% python3 -q
>>> import numpy as np
>>> np.set_printoptions(precision=1, suppress=True, linewidth=120)
>>> rnd = lambda a: np.round(a, 1) + 0
>>> X = np.loadtxt("out1.csv", delimiter=",")
>>> X
array([[-22. ,  -0.3],
       [ 14. ,   1.3],
       [-28. ,   0.2],
       [ -4. ,   0. ]])
>>> Uu, s, Vh = np.linalg.svd(X)
>>> rnd(s)
array([38.5,  1.3])
>>> np.argmax(s[:-1] / (s[1:] + 1e-6)) + 1
np.int64(1)
>>> out = Uu[:, :1] @ np.diag(s[:1]) @ Vh[:1]
>>> rnd(out)
array([[-22. ,  -0.3],
       [ 14. ,   0.2],
       [-28. ,  -0.4],
       [ -4. ,  -0.1]])
>>> rnd(np.abs(X - out).max())
np.float64(1.1)
>>> np.linalg.matrix_rank(out)
np.int64(1)
>>> Uu, s, Vh = np.linalg.svd(out, full_matrices=False)
>>> rnd(s / s[0])
array([1., 0.])
>>> np.allclose(Uu * s @ Vh, out)
True
>>> (s > 1e-8).sum()
np.int64(1)
>>> Uu.shape, s.shape, Vh.shape
((4, 2), (2,), (2, 2))
>>> rnd(np.sqrt((s ** 2).sum())), rnd(np.linalg.norm(out))
(np.float64(38.5), np.float64(38.5))
>>> rnd(s)
array([38.5,  0. ])
>>> Q, vecs = np.linalg.qr(X[:, :1])[0], np.linalg.qr(X[:, 1:])[0]
>>> s = np.linalg.svd(Q.T @ vecs, compute_uv=False)
>>> rnd(s)
array([0.4])
>>> f = np.array([-1, -2, -2])
>>> W0 = f[np.abs(np.subtract.outer(np.arange(3), np.arange(3)))]
>>> W0
array([[-1, -2, -2],
       [-2, -1, -2],
       [-2, -2, -1]])
>>> rnd(np.linalg.eigvalsh(W0).min())
np.float64(-5.0)
>>> np.all(np.linalg.eigvalsh(W0) > 0)
np.False_
>>> m1 = np.load("block4.npy")
>>> m1
array([[-3,  2, -3,  2, -3,  2],
       [ 3, -3,  3, -3,  3, -3],
       [ 0,  1,  0,  1,  0,  1],
       [-3,  2, -3,  2, -3,  2],
       [ 3, -3,  3, -3,  3, -3],
       [ 0,  1,  0,  1,  0,  1]])
>>> cov = m1.T @ m1
>>> np.linalg.matrix_rank(cov)
np.int64(2)
>>> rnd(np.linalg.eigvalsh(cov)[::-1])
array([186.8,   5.2,   0. ,   0. ,   0. ,   0. ])
>>> (m1 @ m1.T).shape
(6, 6)
>>> x = np.array([0, 2])
>>> y = X @ x
>>> rnd(np.linalg.solve(X.T @ X, X.T @ y))
array([0., 2.])
>>> y
array([-0.6,  2.6,  0.4,  0. ])
>>> rng = np.random.default_rng(498)
>>> y = y + 0.3 * rng.normal(size=4)
>>> rnd(y)
array([-0.5,  2.9,  0.4,  0.4])
>>> c, *_ = np.linalg.lstsq(X, y)
>>> rnd(c)
array([0. , 2.2])
>>> rnd(np.linalg.norm(y - X @ c))
np.float64(0.4)
>>> [round(float(np.linalg.norm(np.linalg.solve(X.T @ X + lam * np.eye(2), X.T @ y))), 2) for lam in (0, 1, 10, 100)]
[2.25, 1.37, 0.31, 0.04]
>>> F = np.array([[2, 3, 1, 5, 0],
...     [3, 5, 1, 7, 0],
...     [1, 1, 1, 3, 0],
...     [5, 7, 3, 13, 0],
...     [0, 0, 0, 0, 0]])
>>> # splits into 2 blocks
>>> Uu, s, Vh = np.linalg.svd(m1)
>>> rnd(s)
array([13.7,  2.3,  0. ,  0. ,  0. ,  0. ])
>>> np.argmax(s[:-1] / (s[1:] + 1e-6)) + 1
np.int64(2)
>>> out = Uu[:, :2] @ np.diag(s[:2]) @ Vh[:2]
>>> rnd(np.linalg.norm(m1 - out) / np.linalg.norm(m1))
np.float64(0.0)
>>> np.linalg.matrix_rank(out)
np.int64(2)
>>> rnd(np.abs(m1 - out).max())
np.float64(0.0)
>>> rnd(out)
array([[-3.,  2., -3.,  2., -3.,  2.],
       [ 3., -3.,  3., -3.,  3., -3.],
       [ 0.,  1.,  0.,  1.,  0.,  1.],
       [-3.,  2., -3.,  2., -3.,  2.],
       [ 3., -3.,  3., -3.,  3., -3.],
       [ 0.,  1.,  0.,  1.,  0.,  1.]])
>>> idx = rng.permutation(6)
>>> idx
array([5, 2, 1, 4, 0, 3])
>>> out = m1[idx][:, idx]
>>> out
array([[ 1,  0,  1,  0,  0,  1],
       [ 1,  0,  1,  0,  0,  1],
       [-3,  3, -3,  3,  3, -3],
       [-3,  3, -3,  3,  3, -3],
       [ 2, -3,  2, -3, -3,  2],
       [ 2, -3,  2, -3, -3,  2]])
>>> np.diag(out)
array([ 1,  0, -3,  3, -3,  2])
>>> rnd(np.sort(np.abs(np.linalg.eigvals(out))))
array([0., 0., 0., 0., 0., 0.])
>>> np.allclose(out, m1)
False
>>> np.linalg.matrix_rank(F, rtol=0.1)
np.int64(1)
>>> np.linalg.cond(F) > 100
np.True_
>>> np.argsort(-np.linalg.norm(F, axis=0).round(6), kind="stable")[:3]
array([3, 1, 0])
>>> rnd(np.linalg.norm(F, 2) / np.linalg.norm(F))
np.float64(1.0)
>>> out = F[0, 0] * F[1:] - np.outer(F[1:, 0], F[0])
>>> out
array([[ 0,  1, -1, -1,  0],
       [ 0, -1,  1,  1,  0],
       [ 0, -1,  1,  1,  0],
       [ 0,  0,  0,  0,  0]])
>>> np.linalg.matrix_rank(out), np.linalg.matrix_rank(F)
(np.int64(1), np.int64(2))
>>> F[:, 0] / F[0, 0]
array([1. , 1.5, 0.5, 2.5, 0. ])
>>> evals, vecs = np.linalg.eigh(F)
>>> x = np.array([-3, 2, 1, 0, -3])
>>> rnd(np.linalg.eigvalsh(F[1:, 1:]))
array([ 0. ,  0. ,  1.4, 17.6])
>>> rnd(vecs * np.abs(evals) @ vecs.T)
array([[ 2.,  3.,  1.,  5.,  0.],
       [ 3.,  5.,  1.,  7.,  0.],
       [ 1.,  1.,  1.,  3.,  0.],
       [ 5.,  7.,  3., 13.,  0.],
       [ 0.,  0.,  0.,  0.,  0.]])
>>> x @ F @ x
np.int64(1)
>>> data = np.load("mat.npy")
>>> data
array([[ 2,  1,  0],
       [-2, -2, -2],
       [ 2,  1,  0],
       [-2,  1,  1],
       [ 0, -1, -2],
       [ 0,  2,  1],
       [ 0,  0,  0],
       [ 0,  0,  0],
       [-4, -1, -1],
       [ 0,  0,  0],
       [ 0,  0,  0],
       [-2, -2, -2],
       [-2,  1,  1],
       [ 0,  0,  0]])
>>> x = np.array([8, 5, -4])
>>> y = data @ x
>>> rnd(np.linalg.lstsq(data, y)[0])
array([ 8.,  5., -4.])
>>> y = y + 0.3 * rng.normal(size=14)
>>> rnd(y)
array([ 20.4, -17.6,  20.9, -14.9,   2.9,   5.6,  -0.2,   0.6, -32.4,  -0.3,  -0.3, -18.1, -14.8,  -0.1])
>>> c, *_ = np.linalg.lstsq(data, y)
>>> [round(float(np.linalg.norm(np.linalg.solve(data.T @ data + lam * np.eye(3), data.T @ y))), 2) for lam in (0, 1, 10, 100)]
[9.99, 8.86, 6.69, 2.51]
>>> rnd(c)
array([ 7.9,  4.8, -3.8])
>>> c.round()
array([ 8.,  5., -4.])
>>> out = data[0, 0] * data[1:] - np.outer(data[1:, 0], data[0])
>>> out
array([[ 0, -2, -4],
       [ 0,  0,  0],
       [ 0,  4,  2],
       [ 0, -2, -4],
       [ 0,  4,  2],
       [ 0,  0,  0],
       [ 0,  0,  0],
       [ 0,  2, -2],
       [ 0,  0,  0],
       [ 0,  0,  0],
       [ 0, -2, -4],
       [ 0,  4,  2],
       [ 0,  0,  0]])
>>> np.flatnonzero(~out.round(6).any(axis=1))
array([ 1,  5,  6,  8,  9, 12])
>>> np.linalg.matrix_rank(out), np.linalg.matrix_rank(data)
(np.int64(2), np.int64(3))
>>> data[:, 0] / data[0, 0]
array([ 1., -1.,  1., -1.,  0.,  0.,  0.,  0., -2.,  0.,  0., -1., -1.,  0.])
>>> cov = out.T @ out
>>> np.linalg.matrix_rank(cov)
np.int64(2)
>>> rnd(np.linalg.eigvalsh(cov)[::-1])
array([108.,  20.,   0.])
>>> np.diag(cov)
array([ 0, 64, 64])
>>> np.allclose(cov, cov.T)
True
>>> x = np.array([1, 0, 0])
>>> np.einsum("ij,j->i", data, x)
array([ 2, -2,  2, -2,  0,  0,  0,  0, -4,  0,  0, -2, -2,  0])
>>> np.sign((data @ x).round(6))
array([ 1, -1,  1, -1,  0,  0,  0,  0, -1,  0,  0, -1, -1,  0])
>>> data @ np.eye(3)[2]
array([ 0., -2.,  0.,  1., -2.,  1.,  0.,  0., -1.,  0.,  0., -2.,  1.,  0.])
>>> data @ (2 * x)
array([ 4, -4,  4, -4,  0,  0,  0,  0, -8,  0,  0, -4, -4,  0])
>>> data * x
array([[ 2,  0,  0],
       [-2,  0,  0],
       [ 2,  0,  0],
       [-2,  0,  0],
       [ 0,  0,  0],
       [ 0,  0,  0],
       [ 0,  0,  0],
       [ 0,  0,  0],
       [-4,  0,  0],
       [ 0,  0,  0],
       [ 0,  0,  0],
       [-2,  0,  0],
       [-2,  0,  0],
       [ 0,  0,  0]])
>>> M = np.loadtxt("x.csv", delimiter=",")
>>> rnd(M)
array([[ 0. ,  3.1,  2.2],
       [ 0.1,  1.6,  1. ],
       [ 0. , -0.1,  0. ],
       [ 0. , -3.5, -2.4],
       [ 0. , -4.9, -3.2],
       [ 0.1,  5.7,  3.8],
       [ 0.2, -7.6, -5.1],
       [ 0.1,  0.3,  0.2],
       [ 0.1, -3.1, -2.1],
       [ 0. ,  3.5,  2.1],
       [ 0.1,  5.4,  3.4],
       [ 0.2, -0.2, -0.1],
       [ 0. , -0.1,  0.1],
       [ 0. , -3.9, -2.6],
       [ 0. ,  2.7,  1.9]])
>>> x = np.array([1, 0, 0])
>>> h1 = np.maximum(M @ x, 0)
>>> np.flatnonzero(h1 > 1e-9)
array([ 1,  3,  5,  6,  7,  8,  9, 10, 11])
>>> rnd(np.maximum(M @ (3 * x), 0))
array([0. , 0.3, 0. , 0.1, 0. , 0.4, 0.5, 0.2, 0.3, 0. , 0.2, 0.5, 0. , 0. , 0. ])
>>> rnd(h1)
array([0. , 0.1, 0. , 0. , 0. , 0.1, 0.2, 0.1, 0.1, 0. , 0.1, 0.2, 0. , 0. , 0. ])
>>> rnd(np.maximum(M @ x, 0) - np.maximum(-M @ x, 0))
array([0. , 0.1, 0. , 0. , 0. , 0.1, 0.2, 0.1, 0.1, 0. , 0.1, 0.2, 0. , 0. , 0. ])
>>> rnd(np.tanh(M @ x))
array([0. , 0.1, 0. , 0. , 0. , 0.1, 0.2, 0.1, 0.1, 0. , 0.1, 0.2, 0. , 0. , 0. ])
>>> rnd(M.T @ h1)
array([ 0.1, -0.3, -0.2])
